% python3 -q
>>> import numpy as np
>>> from numpy import linalg as LA
>>> np.set_printoptions(suppress=True, linewidth=120)
>>> tidy = lambda a: np.round(a, 2) + 0
>>> F = np.loadtxt("dump.csv", delimiter=",")
>>> F
array([[-1.,  0., -2., -2.,  1.,  0.,  0.,  0.,  2.],
       [ 0., -5., -2.,  1., -2., -1.,  2.,  1.,  1.],
       [ 2.,  5.,  2.,  2., -1.,  1.,  1., -2.,  0.],
       [-2., -5., -1.,  1.,  0., -1., -2.,  1., -1.],
       [ 1.,  5.,  0.,  0.,  2.,  1., -1., -2.,  1.],
       [-1., -5.,  1.,  0.,  0., -1.,  0.,  1., -2.],
       [ 0., -5., -2.,  1.,  0., -1.,  2., -2., -1.],
       [-1.,  5.,  1., -2.,  1.,  1., -1.,  2.,  1.],
       [ 0., 10.,  0.,  2.,  0.,  2., -1.,  1.,  0.],
       [-1., -5.,  2.,  0.,  1., -1., -1.,  2.,  2.],
       [ 0., -5.,  1.,  1.,  0., -1., -1.,  0., -2.]])
>>> tidy(LA.norm(F, 2) / LA.norm(F))
np.float64(0.86)
>>> [round(float(x), 2) for x in LA.svd(F, compute_uv=False)[:3]]
[18.61, 6.88, 5.58]
>>> np.argsort(-LA.norm(F, axis=0).round(6), kind="stable")[:3]
array([1, 2, 7])
>>> LA.matrix_rank(F, rtol=0.1)
np.int64(6)
>>> data = np.load("case0.npy")
>>> tidy(data)
array([[ 1.  ,  0.  ,  0.  ,  0.  ,  0.  ,  0.  ],
       [ 0.  ,  0.31,  0.  , -0.95,  0.  ,  0.  ],
       [ 0.  ,  0.  ,  1.  ,  0.  ,  0.  ,  0.  ],
       [ 0.  ,  0.95,  0.  ,  0.31,  0.  ,  0.  ],
       [ 0.  ,  0.  ,  0.  ,  0.  ,  1.  ,  0.  ],
       [ 0.  ,  0.  ,  0.  ,  0.  ,  0.  ,  1.  ]])
>>> LA.matrix_rank(data)
np.int64(6)
>>> np.abs(data).max()
np.float64(1.0)
>>> np.unravel_index(np.abs(data).argmax(), data.shape)
(np.int64(0), np.int64(0))
>>> tidy(data.mean(axis=0))
array([ 0.17,  0.21,  0.17, -0.11,  0.17,  0.17])
>>> tidy(data.sum(axis=1))
array([ 1.  , -0.64,  1.  ,  1.26,  1.  ,  1.  ])
>>> tidy(data - data[0])
array([[ 0.  ,  0.  ,  0.  ,  0.  ,  0.  ,  0.  ],
       [-1.  ,  0.31,  0.  , -0.95,  0.  ,  0.  ],
       [-1.  ,  0.  ,  1.  ,  0.  ,  0.  ,  0.  ],
       [-1.  ,  0.95,  0.  ,  0.31,  0.  ,  0.  ],
       [-1.  ,  0.  ,  0.  ,  0.  ,  1.  ,  0.  ],
       [-1.  ,  0.  ,  0.  ,  0.  ,  0.  ,  1.  ]])
>>> x0 = np.array([0, -1, 0, 1, 1, 0])
>>> print(tidy(LA.norm(x0)), tidy(LA.norm(data @ x0)))
1.73 1.73
>>> tidy(LA.inv(data))
array([[ 1.  ,  0.  ,  0.  ,  0.  ,  0.  ,  0.  ],
       [ 0.  ,  0.31,  0.  ,  0.95,  0.  ,  0.  ],
       [ 0.  ,  0.  ,  1.  ,  0.  ,  0.  ,  0.  ],
       [ 0.  , -0.95,  0.  ,  0.31,  0.  ,  0.  ],
       [ 0.  ,  0.  ,  0.  ,  0.  ,  1.  ,  0.  ],
       [ 0.  ,  0.  ,  0.  ,  0.  ,  0.  ,  1.  ]])
>>> tidy(np.sort(np.abs(np.degrees(np.angle(LA.eigvals(data))))))
array([ 0.,  0.,  0.,  0., 72., 72.])
>>> print(6 - LA.matrix_rank(data - np.eye(6), tol=1e-8))
4
>>> [p for p in range(1, 25) if np.allclose(LA.matrix_power(data, p), np.eye(6))]
[5, 10, 15, 20]
>>> x0 = np.array([2, 2, 2, 2, 2, 2])
>>> rhs = data @ x0
>>> beta, lr = np.zeros(6), 1 / LA.norm(data, 2) ** 2
>>> for i in range(6):
...     beta -= lr * data.T @ (data @ beta - rhs)
...     if i % 2 == 0: print(i, round(LA.norm(data @ beta - rhs), 2))
... 
0 0.0
2 0.0
4 0.0
>>> tidy(LA.cond(data))
np.float64(1.0)
>>> beta
array([2., 2., 2., 2., 2., 2.])
>>> x0 = np.array([-8, -4, 9, -3, -1, 5])
>>> h1 = np.maximum(data @ x0, 0)
>>> tidy(h1)
array([0.  , 1.62, 9.  , 0.  , 0.  , 5.  ])
>>> tidy(data * (h1 > 1e-9)[:, None])
array([[ 0.  ,  0.  ,  0.  ,  0.  ,  0.  ,  0.  ],
       [ 0.  ,  0.31,  0.  , -0.95,  0.  ,  0.  ],
       [ 0.  ,  0.  ,  1.  ,  0.  ,  0.  ,  0.  ],
       [ 0.  ,  0.  ,  0.  ,  0.  ,  0.  ,  0.  ],
       [ 0.  ,  0.  ,  0.  ,  0.  ,  0.  ,  0.  ],
       [ 0.  ,  0.  ,  0.  ,  0.  ,  0.  ,  1.  ]])
>>> rng = np.random.default_rng(59)
>>> M2 = data + rng.integers(-2, 3, (6, 1)) @ rng.integers(-2, 3, (1, 6))
>>> tidy(M2)
array([[ 3.  , -1.  , -1.  , -2.  , -2.  , -2.  ],
       [ 0.  ,  0.31,  0.  , -0.95,  0.  ,  0.  ],
       [ 2.  , -1.  ,  0.  , -2.  , -2.  , -2.  ],
       [ 4.  , -1.05, -2.  , -3.69, -4.  , -4.  ],
       [ 2.  , -1.  , -1.  , -2.  , -1.  , -2.  ],
       [-4.  ,  2.  ,  2.  ,  4.  ,  4.  ,  5.  ]])
>>> M2 - data
array([[ 2., -1., -1., -2., -2., -2.],
       [ 0.,  0.,  0.,  0.,  0.,  0.],
       [ 2., -1., -1., -2., -2., -2.],
       [ 4., -2., -2., -4., -4., -4.],
       [ 2., -1., -1., -2., -2., -2.],
       [-4.,  2.,  2.,  4.,  4.,  4.]])
>>> W0 = np.load("sample12.npy")
>>> print(W0)
[[0 0 0 1 0]
 [1 0 0 0 0]
 [0 1 0 0 0]
 [0 0 1 0 0]
 [0 0 0 0 1]]
>>> LA.matrix_power(W0, 2)
array([[0, 0, 1, 0, 0],
       [0, 0, 0, 1, 0],
       [1, 0, 0, 0, 0],
       [0, 1, 0, 0, 0],
       [0, 0, 0, 0, 1]])
>>> W0.sum(axis=1)
array([1, 1, 1, 1, 1])
>>> p = np.eye(5)[4]
>>> for _ in range(4):
...     p = p @ W0
...     print(p.round(2))
... 
[0. 0. 0. 0. 1.]
[0. 0. 0. 0. 1.]
[0. 0. 0. 0. 1.]
[0. 0. 0. 0. 1.]
>>> tidy(np.trace(LA.pinv(F) @ F))
np.float64(8.0)
>>> np.unique(F.round(6), axis=0).shape
(11, 9)
>>> tidy(F @ LA.pinv(F) @ F)
array([[-1.,  0., -2., -2.,  1.,  0.,  0.,  0.,  2.],
       [ 0., -5., -2.,  1., -2., -1.,  2.,  1.,  1.],
       [ 2.,  5.,  2.,  2., -1.,  1.,  1., -2.,  0.],
       [-2., -5., -1.,  1.,  0., -1., -2.,  1., -1.],
       [ 1.,  5.,  0.,  0.,  2.,  1., -1., -2.,  1.],
       [-1., -5.,  1.,  0.,  0., -1.,  0.,  1., -2.],
       [ 0., -5., -2.,  1.,  0., -1.,  2., -2., -1.],
       [-1.,  5.,  1., -2.,  1.,  1., -1.,  2.,  1.],
       [ 0., 10.,  0.,  2.,  0.,  2., -1.,  1.,  0.],
       [-1., -5.,  2.,  0.,  1., -1., -1.,  2.,  2.],
       [ 0., -5.,  1.,  1.,  0., -1., -1.,  0., -2.]])
>>> np.abs(np.diag(LA.qr(F)[1])) > 1e-9
array([ True,  True,  True,  True,  True, False,  True,  True,  True])
>>> np.allclose(F[:-1].T @ LA.lstsq(F[:-1].T, F[-1])[0], F[-1])
True
>>> A = np.load("block6.npy")
>>> A
array([[-0.3, -0.5, -0.5,  0.8,  1.3,  1.2,  0.3],
       [-7. , -1. , 12. , -2. ,  2. , -1. , -3. ],
       [-1.2, -0.4,  0.5, -0.9, -1.3, -0.7, -0.5],
       [ 0.1, -1. , -0.5, -0.9, -0.8,  1.3, -3.2],
       [ 1.3,  0.5,  0.5,  1.1, -0.3,  0.8, -0.7],
       [-0.2,  1. , -0.6, -0.4,  1.2,  0.9,  0.1],
       [-0.7,  1. ,  0.4, -0.5, -1.3, -1. ,  1.1],
       [-0.3,  2.3,  0. ,  1.2,  0.5,  0.3,  2.3],
       [ 1.4,  0.4, -0.6,  0.5, -0.3,  0.9, -1.6],
       [-0.6, -0.2, -1.5, -0.3,  1.4, -0.2,  0.9],
       [ 2.6, -1.3,  0.3, -1.5, -0.5,  0.3,  0.8]])
>>> M2 = A / np.sqrt((A ** 2).mean(axis=1, keepdims=True))
>>> print(LA.matrix_rank(A - A.mean(axis=1, keepdims=True)))
6
>>> tidy(LA.norm(M2, axis=1))
array([2.65, 2.65, 2.65, 2.65, 2.65, 2.65, 2.65, 2.65, 2.65, 2.65, 2.65])
>>> f, r1 = A[1], A[3]
>>> tidy(f @ r1)
np.float64(2.8)
>>> print(f @ f)
212.0
>>> p = (f @ r1) / (f @ f) * f
>>> print(tidy(LA.norm(f + r1) ** 2 + LA.norm(f - r1) ** 2))
453.28
>>> LA.matrix_rank(np.outer(f, r1))
np.int64(1)
>>> tidy((r1 - p) @ f)
np.float64(0.0)
>>> feats = np.array([[1.0, 0.5, 0.25, 0.12],
...     [0.5, 1.0, 0.5, 0.25],
...     [0.25, 0.5, 1.0, 0.5],
...     [0.12, 0.25, 0.5, 1.0]])
>>> M2 = LA.inv(feats)
>>> np.allclose(M2, feats.T)
False
>>> tidy(LA.det(feats) * M2)
array([[ 0.56, -0.28,  0.  ,  0.  ],
       [-0.28,  0.7 , -0.28,  0.  ],
       [ 0.  , -0.28,  0.7 , -0.28],
       [ 0.  ,  0.  , -0.28,  0.56]])
>>> print(tidy(feats @ M2))
[[1. 0. 0. 0.]
 [0. 1. 0. 0.]
 [0. 0. 1. 0.]
 [0. 0. 0. 1.]]
>>> tidy(LA.det(feats) * LA.det(M2))
np.float64(1.0)
>>> tidy(M2)
array([[ 1.33, -0.67,  0.  ,  0.01],
       [-0.67,  1.67, -0.66,  0.  ],
       [ 0.  , -0.66,  1.67, -0.67],
       [ 0.01,  0.  , -0.67,  1.33]])
>>> print(tidy(LA.slogdet(feats)[0]))
1.0
>>> LA.matrix_rank(W0)
np.int64(5)
>>> print(np.abs(W0).max())
1
>>> W0.sum(axis=1)
array([1, 1, 1, 1, 1])
>>> W0 - W0[0]
array([[ 0,  0,  0,  0,  0],
       [ 1,  0,  0, -1,  0],
       [ 0,  1,  0, -1,  0],
       [ 0,  0,  1, -1,  0],
       [ 0,  0,  0, -1,  1]])
>>> np.count_nonzero(W0)
np.int64(5)
>>> np.unravel_index(np.abs(W0).argmax(), W0.shape)
(np.int64(0), np.int64(3))
>>> t = np.radians(60)
>>> r_ = np.eye(4)
>>> r_[2, 2] = r_[1, 1] = np.cos(t)
>>> r_[2, 1], r_[1, 2] = -np.sin(t), np.sin(t)
>>> print(tidy(r_))
[[ 1.    0.    0.    0.  ]
 [ 0.    0.5   0.87  0.  ]
 [ 0.   -0.87  0.5   0.  ]
 [ 0.    0.    0.    1.  ]]
>>> M2 = feats @ r_.T
>>> tidy(LA.det(r_)), np.trace(r_)
(np.float64(1.0), np.float64(3.0))
>>> np.allclose(feats @ feats.T, M2 @ M2.T)
True
>>> tidy(M2)
array([[ 1.  ,  0.47, -0.31,  0.12],
       [ 0.5 ,  0.93, -0.62,  0.25],
       [ 0.25,  1.12,  0.07,  0.5 ],
       [ 0.12,  0.56,  0.03,  1.  ]])
>>> M = np.loadtxt("m.csv", delimiter=",")
>>> M
array([[1., 0., 0., 0., 0., 0., 0., 0., 0., 0., 0.],
       [0., 0., 0., 0., 0., 0., 0., 0., 1., 0., 0.],
       [0., 0., 0., 0., 1., 0., 0., 0., 0., 0., 0.],
       [0., 0., 0., 0., 0., 0., 0., 0., 0., 0., 1.],
       [0., 0., 0., 0., 0., 0., 0., 1., 0., 0., 0.],
       [0., 0., 0., 0., 0., 0., 1., 0., 0., 0., 0.],
       [0., 1., 0., 0., 0., 0., 0., 0., 0., 0., 0.],
       [0., 0., 0., 1., 0., 0., 0., 0., 0., 0., 0.],
       [0., 0., 0., 0., 0., 1., 0., 0., 0., 0., 0.],
       [0., 0., 0., 0., 0., 0., 0., 0., 0., 1., 0.],
       [0., 0., 1., 0., 0., 0., 0., 0., 0., 0., 0.]])
>>> Uu, sigma, vt = LA.svd(M, full_matrices=False)
>>> (sigma > 1e-8).sum()
np.int64(11)
>>> Uu.shape, sigma.shape, vt.shape
((11, 11), (11,), (11, 11))
>>> print(sigma / sigma[0])
[1. 1. 1. 1. 1. 1. 1. 1. 1. 1. 1.]
